% python3 -q
>>> import numpy as np
>>> np.set_printoptions(precision=3, suppress=True, linewidth=140)
>>> rnd = lambda a: np.round(a, 3) + 0
>>> W0 = np.load("x.npy")
>>> W0
array([[0, 0, 1],
       [0, 0, 2],
       [0, 0, 0]])
>>> (W0 + W0.T) / 2
array([[0. , 0. , 0.5],
       [0. , 0. , 1. ],
       [0.5, 1. , 0. ]])
>>> np.linalg.matrix_power(W0, 3)
array([[0, 0, 0],
       [0, 0, 0],
       [0, 0, 0]])
>>> rnd(np.sort(np.abs(np.linalg.eigvals(W0))))
array([0., 0., 0.])
>>> np.allclose(W0, W0.T)
False
>>> rnd(np.linalg.det(W0))
np.float64(0.0)
>>> X = np.load("sample9.npy")
>>> X
array([[ 1.98,  0.55,  0.33],
       [-1.98, -0.55, -0.33],
       [-1.8 , -0.5 , -0.3 ],
       [-1.8 , -0.5 , -0.3 ]])
>>> A2 = X / np.sqrt((X ** 2).mean(axis=1, keepdims=True))
>>> rnd(X - X.mean(axis=1, keepdims=True))
array([[ 1.027, -0.403, -0.623],
       [-1.027,  0.403,  0.623],
       [-0.933,  0.367,  0.567],
       [-0.933,  0.367,  0.567]])
>>> np.linalg.matrix_rank(A2) == np.linalg.matrix_rank(X)
np.True_
>>> rnd(np.linalg.norm(A2, axis=1))
array([1.732, 1.732, 1.732, 1.732])
>>> rnd(A2[1])
array([-1.648, -0.458, -0.275])
>>> np.linalg.lstsq(X[:-1].T, X[-1])[2]
np.int32(1)
>>> rnd(X @ np.linalg.pinv(X) @ X)
array([[ 1.98,  0.55,  0.33],
       [-1.98, -0.55, -0.33],
       [-1.8 , -0.5 , -0.3 ],
       [-1.8 , -0.5 , -0.3 ]])
>>> u = np.array([0, -1, -5])
>>> np.convolve(X[3], u)
array([0. , 1.8, 9.5, 2.8, 1.5])
>>> rnd(np.array([np.convolve(row, u, "same") for row in X]))
array([[ -1.98, -10.45,  -3.08],
       [  1.98,  10.45,   3.08],
       [  1.8 ,   9.5 ,   2.8 ],
       [  1.8 ,   9.5 ,   2.8 ]])
>>> np.cross(X[3, :3], X[2, :3])
array([0., 0., 0.])
>>> np.correlate(X[3], X[2], "full")
array([0.54, 1.05, 3.58, 1.05, 0.54])
>>> np.polyval(u, X[3])
array([-3.2, -4.5, -4.7])
>>> [round(float(x), 3) for x in np.linalg.svd(W0, compute_uv=False)[:3]]
[2.236, 0.0, 0.0]
>>> rnd(np.linalg.norm(W0, 2) / np.linalg.norm(W0))
np.float64(1.0)
>>> np.argsort(-np.linalg.norm(W0, axis=0).round(6), kind="stable")[:3]
array([2, 0, 1])
>>> feats = np.loadtxt("arr.csv", delimiter=",")
>>> feats
array([[ 5.,  6.,  7.,  8.],
       [ 9., 10., 11., 12.],
       [13., 14., 15., 16.]])
>>> left, s, vt = np.linalg.svd(feats)
>>> V = vt[:(s > 1e-8).sum()]
>>> rng = np.random.default_rng(332)
>>> x0 = feats[0] + -2 * feats[2] + rng.integers(2) * np.eye(4)[3]
>>> x0
array([-21., -22., -23., -24.])
>>> np.allclose(V.T @ V @ x0, x0)
True
>>> np.linalg.matrix_rank(np.vstack([feats, x0]))
np.int64(2)
>>> rnd(np.linalg.norm(x0 - V.T @ V @ x0))
np.float64(0.0)
>>> mat = np.load("case13.npy")
>>> mat
array([[42, -2],
       [ 1, 18]])
>>> Q, Rm = np.linalg.qr(mat)
>>> rnd(np.abs(np.diag(Rm)))
array([42.012, 18.043])
>>> Q.shape, Rm.shape
((2, 2), (2, 2))
>>> rnd(Q.T @ Q)
array([[1., 0.],
       [0., 1.]])
>>> rnd(Q)
array([[-1.   , -0.024],
       [-0.024,  1.   ]])
>>> W1 = np.array([[4, 5], [4, -3], [4, -2], [2, -2]])
>>> c = np.array([3, 2])
>>> hid = np.maximum(feats @ W1 + c, 0)
>>> (hid > 0).astype(int)
array([[1, 0],
       [1, 0],
       [1, 0]])
>>> (hid > 0).mean(axis=0)
array([1., 0.])
>>> np.linalg.matrix_rank(hid)
np.int64(1)
>>> W2 = np.array([[0, 3], [1, 2]])
>>> hid @ W2
array([[  0., 273.],
       [  0., 441.],
       [  0., 609.]])
>>> W1 @ W2
array([[ 5, 22],
       [-3,  6],
       [-2,  8],
       [-2,  2]])
>>> rnd(np.linalg.det(2 * mat)), rnd(np.linalg.det(mat))
(np.float64(3032.0), np.float64(758.0))
>>> np.einsum("ii->", mat)
np.int64(60)
>>> np.kron(np.eye(2, dtype=int), mat)
array([[42, -2,  0,  0],
       [ 1, 18,  0,  0],
       [ 0,  0, 42, -2],
       [ 0,  0,  1, 18]])
>>> rnd(np.linalg.eigvals(mat).sum().real)
np.float64(60.0)
>>> np.einsum("ij,ji->", mat, mat)
np.int64(2084)
>>> E = np.loadtxt("a.csv", delimiter=",")
>>> E
array([[-0.032,  0.104,  3.544],
       [-1.493,  0.712, -0.142],
       [ 0.535, -3.14 ,  2.71 ]])
>>> np.allclose(E @ E.T, E.T @ E)
False
>>> rnd(E @ E)
array([[  1.742, -11.057,   9.476],
       [ -1.091,   0.798,  -5.777],
       [  6.121, -10.689,   9.686]])
>>> rnd(np.linalg.det(E))
np.float64(15.63)
>>> rnd(np.linalg.matrix_power(E, 3))
array([[ 21.523, -37.447,  33.423],
       [ -4.247,  18.595, -19.636],
       [ 20.945, -37.388,  49.459]])
>>> rnd(np.abs(np.linalg.eigvals(E)).max())
np.float64(4.315)
>>> E.inv()
Traceback (most recent call last):
  File "<python-input-66>", line 1, in <module>
    E.inv()
    ^^^^^
AttributeError: 'numpy.ndarray' object has no attribute 'inv'
>>> rnd((E + E.T) / 2)
array([[-0.032, -0.694,  2.039],
       [-0.694,  0.712, -1.641],
       [ 2.039, -1.641,  2.71 ]])
